>>> import numpy as np
>>> np.set_printoptions(suppress=True, linewidth=200)
>>> data = 4 * np.eye(10) + np.eye(10, k=1)
>>> print(data)
[[4. 1. 0. 0. 0. 0. 0. 0. 0. 0.]
 [0. 4. 1. 0. 0. 0. 0. 0. 0. 0.]
 [0. 0. 4. 1. 0. 0. 0. 0. 0. 0.]
 [0. 0. 0. 4. 1. 0. 0. 0. 0. 0.]
 [0. 0. 0. 0. 4. 1. 0. 0. 0. 0.]
 [0. 0. 0. 0. 0. 4. 1. 0. 0. 0.]
 [0. 0. 0. 0. 0. 0. 4. 1. 0. 0.]
 [0. 0. 0. 0. 0. 0. 0. 4. 1. 0.]
 [0. 0. 0. 0. 0. 0. 0. 0. 4. 1.]
 [0. 0. 0. 0. 0. 0. 0. 0. 0. 4.]]
>>> rng = np.random.default_rng(83098)
>>> labels = rng.permutation(10)
>>> out = data[:, labels] * rng.choice([-1, 1], 10)
>>> print(out)
[[-0.  0. -1.  0. -0.  0.  0.  4. -0. -0.]
 [-0.  0. -4.  0. -0.  0.  0.  0. -1. -0.]
 [-0.  0. -0.  0. -0.  0.  0.  0. -4. -1.]
 [-1.  0. -0.  0. -0.  0.  0.  0. -0. -4.]
 [-4.  0. -0.  0. -0.  0.  1.  0. -0. -0.]
 [-0.  0. -0.  0. -1.  0.  4.  0. -0. -0.]
 [-0.  0. -0.  1. -4.  0.  0.  0. -0. -0.]
 [-0.  0. -0.  4. -0.  1.  0.  0. -0. -0.]
 [-0.  1. -0.  0. -0.  4.  0.  0. -0. -0.]
 [-0.  4. -0.  0. -0.  0.  0.  0. -0. -0.]]
>>> Uu, _, VT = np.linalg.svd(data.T @ out)
>>> print(np.round(np.linalg.lstsq(data, out)[0], 2) + 0)
[[ 0.  0.  0.  0.  0.  0.  0.  1.  0.  0.]
 [ 0.  0. -1.  0.  0.  0.  0.  0.  0.  0.]
 [ 0.  0.  0.  0.  0.  0.  0.  0. -1.  0.]
 [ 0.  0.  0.  0.  0.  0.  0.  0.  0. -1.]
 [-1.  0.  0.  0.  0.  0.  0.  0.  0.  0.]
 [ 0.  0.  0.  0.  0.  0.  1.  0.  0.  0.]
 [ 0.  0.  0.  0. -1.  0.  0.  0.  0.  0.]
 [ 0.  0.  0.  1.  0.  0.  0.  0.  0.  0.]
 [ 0.  0.  0.  0.  0.  1.  0.  0.  0.  0.]
 [ 0.  1.  0.  0.  0.  0.  0.  0.  0.  0.]]
>>> arr = np.load("mat.npy")
>>> print(arr)
[[-2 -5  4 -7 -7  3  2  1]
 [-9 -8  2  3 -4  5  8  8]
 [ 9 -5  5 -4  3  8 -1 -2]
 [-7  6  3  1  1 -7  8 -9]
 [ 3  1 -4 -4  0  2  8 -9]
 [-1 -6 -9 -2  8  6  0 -9]
 [ 4  1 -9  7  7  1  9  6]
 [-5  0  7  8  4 -5 -4  9]
 [-4 -8  4  3  8 -5 -5  7]
 [-9  7 -5 -7 -9  6 -6 -3]
 [ 0  9 -7 -1  9 -5  9 -6]
 [-7  2  5  7  8  0  7 -8]
 [-7  3 -3  2  5  6 -1 -2]
 [-1 -6 -9 -2  8  6  0 -9]
 [-8 -3 -1 -4 -5 -3  9 -8]]
>>> q, vecs = np.linalg.qr(arr[:, :5])[0], np.linalg.qr(arr[:, 5:])[0]
>>> s = np.linalg.svd(q.T @ vecs, compute_uv=False)
>>> print((s > 0.9).sum())
0
>>> print(s.round(2))
[0.81 0.59 0.34]
>>> vec = np.array([7, 7, 5, 2, 5, 3, 3, 0])
>>> target = arr @ vec
>>> print(np.round(np.linalg.pinv(arr) @ arr, 2) + 0)
[[1. 0. 0. 0. 0. 0. 0. 0.]
 [0. 1. 0. 0. 0. 0. 0. 0.]
 [0. 0. 1. 0. 0. 0. 0. 0.]
 [0. 0. 0. 1. 0. 0. 0. 0.]
 [0. 0. 0. 0. 1. 0. 0. 0.]
 [0. 0. 0. 0. 0. 1. 0. 0.]
 [0. 0. 0. 0. 0. 0. 1. 0.]
 [0. 0. 0. 0. 0. 0. 0. 1.]]
>>> print(target)
[-63 -84  81  18  30 -40  69   9 -48 -98  83  65   1 -40 -97]
>>> print(np.round(np.linalg.solve(arr.T @ arr, arr.T @ target), 2) + 0)
[7. 7. 5. 2. 5. 3. 3. 0.]
>>> target = target + 0.3 * rng.normal(size=15)
>>> print(target.round(2))
[-62.91 -83.41  81.05  17.69  30.28 -39.63  69.02   8.69 -47.65 -98.33  83.    65.23   1.16 -40.45 -97.48]
>>> beta, *_ = np.linalg.lstsq(arr, target)
>>> print(np.round(arr.T @ (target - arr @ beta), 2) + 0)
[0. 0. 0. 0. 0. 0. 0. 0.]
>>> F = np.load("a.npy")
>>> print(F)
[[  0.5    6.    -5.75   2.38]
 [ -0.04  -7.08   6.84  -0.96]
 [ -1.51  -3.39   4.91   6.38]
 [ -6.53   6.05   8.81  -7.45]
 [  1.21  -2.85   3.44  -5.37]
 [  5.78   1.29   5.2   -1.17]
 [ -1.73   2.69  -3.02   3.78]
 [ -0.17   0.07  -2.67  -4.42]
 [  0.18  -2.5   -6.89   5.56]
 [ -3.66  -1.63   0.78   0.  ]
 [  4.29   0.73   4.97  -1.69]
 [  0.41  -2.19   7.73   5.86]
 [  4.01   1.34  -7.16   1.44]
 [  2.3    3.89   0.15   1.58]
 [  4.57 -10.15  -0.89  -0.07]
 [ -3.21   0.12  -3.25  -0.44]
 [ -9.     4.94   3.33   2.27]
 [  6.23   1.84  -1.4    4.08]
 [  8.23   1.97   2.12  -1.14]
 [ -1.61  -0.67   0.47   1.91]
 [  7.64  -1.38   4.05  -3.55]
 [ -1.75  -1.72   0.01  -0.41]
 [ -2.02   1.03  -2.64  -4.37]
 [ -6.23  -2.8    4.76   3.68]
 [  4.72  -0.04  -1.76  -2.06]
 [  0.7    9.76  -2.7   -9.42]
 [ -6.38   1.8    1.1    1.5 ]
 [  2.51   6.5    0.56   3.49]
 [ -0.69  -2.26   0.04  -0.67]]
>>> labels = F[:, 1] > np.median(F[:, 1])
>>> r0 = F[labels].mean(axis=0) - F[~labels].mean(axis=0)
>>> print(r0.round(2))
[ 0.64  6.12 -0.92 -0.7 ]
>>> print(round((((F - F.mean(axis=0)) @ r0 > 0) == labels).mean(), 2))
0.9
>>> print(((F - F.mean(axis=0)) @ r0 > 0).astype(int))
[1 0 0 1 0 1 1 1 0 0 1 0 1 1 0 1 1 1 1 0 0 0 1 0 1 1 1 1 0]
>>> w1 = np.array([[0, -2, 0, -1],
...     [0, -1, -2, 1],
...     [0, 0, -1, -2],
...     [-1, -1, 2, 0],
...     [1, 1, -1, 2],
...     [2, -1, 1, -1],
...     [-2, 2, 0, 2],
...     [2, -1, 2, -2]])
>>> beta = np.array([3, 6, 9, 9])
>>> H = np.maximum(arr @ w1 + beta, 0)
>>> print(np.round((H > 0).mean(axis=0), 2))
[0.6  0.8  0.6  0.67]
>>> print(H)
[[ 7 15 13  0]
 [ 6 28 54  0]
 [24  0  7  0]
 [ 0 46  0 59]
 [ 0 26  0 47]
 [ 7 27  6 50]
 [ 0  8 36 43]
 [15  0 27  0]
 [22 15 28  0]
 [19  0  0  5]
 [ 0 36  0 85]
 [ 0 41  0 54]
 [16 14  7 31]
 [ 7 27  6 50]
 [ 0 53  0 43]]
>>> print(np.linalg.matrix_rank(H))
4
>>> W2 = np.array([[4, 5, 6], [6, 1, 3], [0, 8, 9], [2, 1, 2]])
>>> print(w1 @ W2)
[[-14  -3  -8]
 [ -4 -16 -19]
 [ -4 -10 -13]
 [-10  10   9]
 [ 14   0   4]
 [  0  16  16]
 [  8  -6  -2]
 [ -2  23  23]]
>>> print(H @ W2)
[[118 154 204]
 [192 490 606]
 [ 96 176 207]
 [394 105 256]
 [250  73 172]
 [290 160 277]
 [134 339 434]
 [ 60 291 333]
 [178 349 429]
 [ 86 100 124]
 [386 121 278]
 [354  95 231]
 [210 181 263]
 [290 160 277]
 [404  96 245]]
>>> print((H @ W2).round(6).argmax(axis=1))
[2 2 2 0 0 0 2 2 2 2 0 0 2 0 0]
>>> vec = np.array([0, 0, -1, -2])
>>> target = F @ vec
>>> print(np.round(np.linalg.pinv(F) @ F, 2) + 0)
[[1. 0. 0. 0.]
 [0. 1. 0. 0.]
 [0. 0. 1. 0.]
 [0. 0. 0. 1.]]
>>> print(np.round(np.linalg.solve(F.T @ F, F.T @ target), 2) + 0)
[ 0.  0. -1. -2.]
>>> print(np.round(np.linalg.lstsq(F, target)[0], 2))
[ 0.  0. -1. -2.]
>>> target = target + 0.3 * rng.normal(size=29)
>>> print(target.round(2))
[  0.8   -5.58 -17.47   6.1    7.17  -2.95  -4.42  11.4   -3.78  -1.15  -1.59 -19.2    4.    -3.59   1.13   4.3   -7.32  -6.95   0.03  -4.15   3.28   0.84  11.86 -11.72   5.35  22.01  -3.86  -7.7
   1.41]
>>> beta, *_ = np.linalg.lstsq(F, target)
>>> print(beta.round(2))
[-0.03  0.01 -1.   -2.  ]
>>> print(beta.round())
[-0.  0. -1. -2.]
>>> print(np.round(F.T @ (target - F @ beta), 2) + 0)
[0. 0. 0. 0.]
>>> K = np.load("x.npy")
>>> print(K)
[[0 0 0 0 0 0 0 0 0 0 1 0]
 [0 0 0 0 0 0 0 0 1 0 0 0]
 [0 0 0 1 0 0 0 0 0 0 0 0]
 [0 0 0 0 0 0 1 0 0 0 0 0]
 [0 0 0 0 0 0 0 0 0 1 0 0]
 [0 0 1 0 0 0 0 0 0 0 0 0]
 [0 0 0 0 0 0 0 0 0 0 0 1]
 [1 0 0 0 0 0 0 0 0 0 0 0]
 [0 0 0 0 0 0 0 1 0 0 0 0]
 [0 1 0 0 0 0 0 0 0 0 0 0]
 [0 0 0 0 0 1 0 0 0 0 0 0]
 [0 0 0 0 1 0 0 0 0 0 0 0]]
>>> q, Rm = np.linalg.qr(K)
>>> print(q)
[[ 0.  0.  0.  0.  0.  0.  0.  0.  0.  0. -1.  0.]
 [-0.  0.  0.  0.  0.  0.  0.  0. -1.  0.  0.  0.]
 [-0. -0.  0. -1.  0.  0.  0.  0.  0.  0.  0.  0.]
 [-0. -0. -0.  0.  0.  0. -1.  0.  0.  0.  0.  0.]
 [-0. -0. -0. -0.  0.  0.  0.  0.  0. -1.  0.  0.]
 [-0. -0. -1.  0. -0.  0.  0.  0.  0.  0.  0.  0.]
 [-0. -0. -0. -0. -0. -0.  0.  0.  0.  0.  0. -1.]
 [-1. -0. -0. -0. -0. -0. -0.  0.  0.  0.  0.  0.]
 [-0. -0. -0. -0. -0. -0. -0. -1.  0.  0.  0.  0.]
 [-0. -1. -0. -0. -0. -0. -0. -0.  0.  0.  0.  0.]
 [-0. -0. -0. -0. -0. -1.  0. -0. -0. -0.  0.  0.]
 [-0. -0. -0. -0. -1. -0. -0. -0. -0.  0.  0.  0.]]
>>> print(np.trace(q @ q.T))
12.0
>>> print(q.T @ q)
[[1. 0. 0. 0. 0. 0. 0. 0. 0. 0. 0. 0.]
 [0. 1. 0. 0. 0. 0. 0. 0. 0. 0. 0. 0.]
 [0. 0. 1. 0. 0. 0. 0. 0. 0. 0. 0. 0.]
 [0. 0. 0. 1. 0. 0. 0. 0. 0. 0. 0. 0.]
 [0. 0. 0. 0. 1. 0. 0. 0. 0. 0. 0. 0.]
 [0. 0. 0. 0. 0. 1. 0. 0. 0. 0. 0. 0.]
 [0. 0. 0. 0. 0. 0. 1. 0. 0. 0. 0. 0.]
 [0. 0. 0. 0. 0. 0. 0. 1. 0. 0. 0. 0.]
 [0. 0. 0. 0. 0. 0. 0. 0. 1. 0. 0. 0.]
 [0. 0. 0. 0. 0. 0. 0. 0. 0. 1. 0. 0.]
 [0. 0. 0. 0. 0. 0. 0. 0. 0. 0. 1. 0.]
 [0. 0. 0. 0. 0. 0. 0. 0. 0. 0. 0. 1.]]
>>> print(abs(Rm[0, 0]), round(np.linalg.norm(K[:, 0]), 2))
1.0 1.0
>>> print(np.allclose(Rm.T @ Rm, K.T @ K))
True
>>> print(q.shape, Rm.shape)
(12, 12) (12, 12)
